In [1]: import numpy as np

In [2]: np.set_printoptions(precision=1, suppress=True, linewidth=160, legacy="1.25")

In [3]: E = np.load("layer0.npy")

In [4]: print(E)
[[0 0 0 0 0 1]
 [0 0 0 2 0 0]
 [1 1 0 0 0 0]
 [0 2 0 0 0 0]]

In [5]: out = E / np.sqrt((E ** 2).mean(axis=1, keepdims=True))

In [6]: print(out[1])
[0.  0.  0.  2.4 0.  0. ]

In [7]: print(np.linalg.matrix_rank(out) == np.linalg.matrix_rank(E))
True

In [8]: out = np.array([[-1, 0], [2, 1], [0, 1], [1, 1], [2, 1], [-1, 0]])

In [9]: print(np.einsum("ij,ij->i", E, E))
[1 4 2 4]

In [10]: print(np.einsum("ik,kj->ij", E, out))
[[-1  0]
 [ 2  2]
 [ 1  1]
 [ 4  2]]

In [11]: print(np.linalg.matrix_rank(E @ out))
2

In [12]: print(np.linalg.matrix_rank(np.vstack([E, out.T])))
6

In [13]: print(np.vstack([E, out.T]).shape)
(6, 6)

In [14]: print(round(np.linalg.norm(E, 1), 1), round(float(np.linalg.norm(E, np.inf)), 1))
3.0 2.0

In [15]: print(np.linalg.norm(E, axis=0))
[1.  2.2 0.  2.  0.  1. ]

In [16]: print(np.linalg.norm(E, axis=1))
[1.  2.  1.4 2. ]

In [17]: print(np.linalg.norm(E, axis=1).argmax())
1

In [18]: mat = np.array([[0, -1, -1, -2, 0],
    ...:     [-1, 2, 0, 0, -2],
    ...:     [-2, -2, 1, -2, -1],
    ...:     [1, 1, 0, -2, -1]])

In [19]: print(mat)
[[ 0 -1 -1 -2  0]
 [-1  2  0  0 -2]
 [-2 -2  1 -2 -1]
 [ 1  1  0 -2 -1]]

In [20]: out = mat / np.linalg.norm(mat, axis=1, keepdims=True)

In [21]: cov = out @ out.T

In [22]: print((cov - 2 * np.eye(4)).round(6).argmax(axis=1))
[2 3 0 0]

In [23]: print(cov.round(1) + 0)
[[ 1.  -0.3  0.5  0.5]
 [-0.3  1.   0.   0.4]
 [ 0.5  0.   1.   0.1]
 [ 0.5  0.4  0.1  1. ]]

In [24]: print(np.linalg.norm(out, axis=1))
[1. 1. 1. 1.]

In [25]: print((np.abs(cov) > 0.9).astype(int))
[[1 0 0 0]
 [0 1 0 0]
 [0 0 1 0]
 [0 0 0 1]]

In [26]: rng = np.random.default_rng(398)

In [27]: out = mat + rng.integers(-2, 3, (4, 3)) @ rng.integers(-2, 3, (3, 5))

In [28]: print(out)
[[ 2 -7 -1 -4  2]
 [ 1  0  1  1 -2]
 [-3 -2 -3 -8  2]
 [-3  6 -5 -8  1]]

In [29]: print(out - mat)
[[ 2 -6  0 -2  2]
 [ 2 -2  1  1  0]
 [-1  0 -4 -6  3]
 [-4  5 -5 -6  2]]

In [30]: print(np.round(np.linalg.svd(out - mat, compute_uv=False), 1) + 0)
[12.7  8.   0.9  0. ]

In [31]: print(np.abs(out - mat).sum(axis=1))
[12  6 14 22]

In [32]: print(np.linalg.matrix_rank(out - mat, tol=1e-8))
3

In [33]: print(round(np.linalg.norm(mat[0] - mat[2]), 1))
3.2

In [34]: print(np.linalg.norm(mat, axis=1))
[2.4 3.  3.7 2.6]

In [35]: print(np.round(np.linalg.norm(mat, "nuc"), 1))
11.1

In [36]: print(np.linalg.norm(mat, axis=0))
[2.4 3.2 1.4 3.5 2.4]

In [37]: print(round(float(np.linalg.norm(mat, 2)), 1))
4.1

In [38]: print(mat[0] @ mat[2])
5
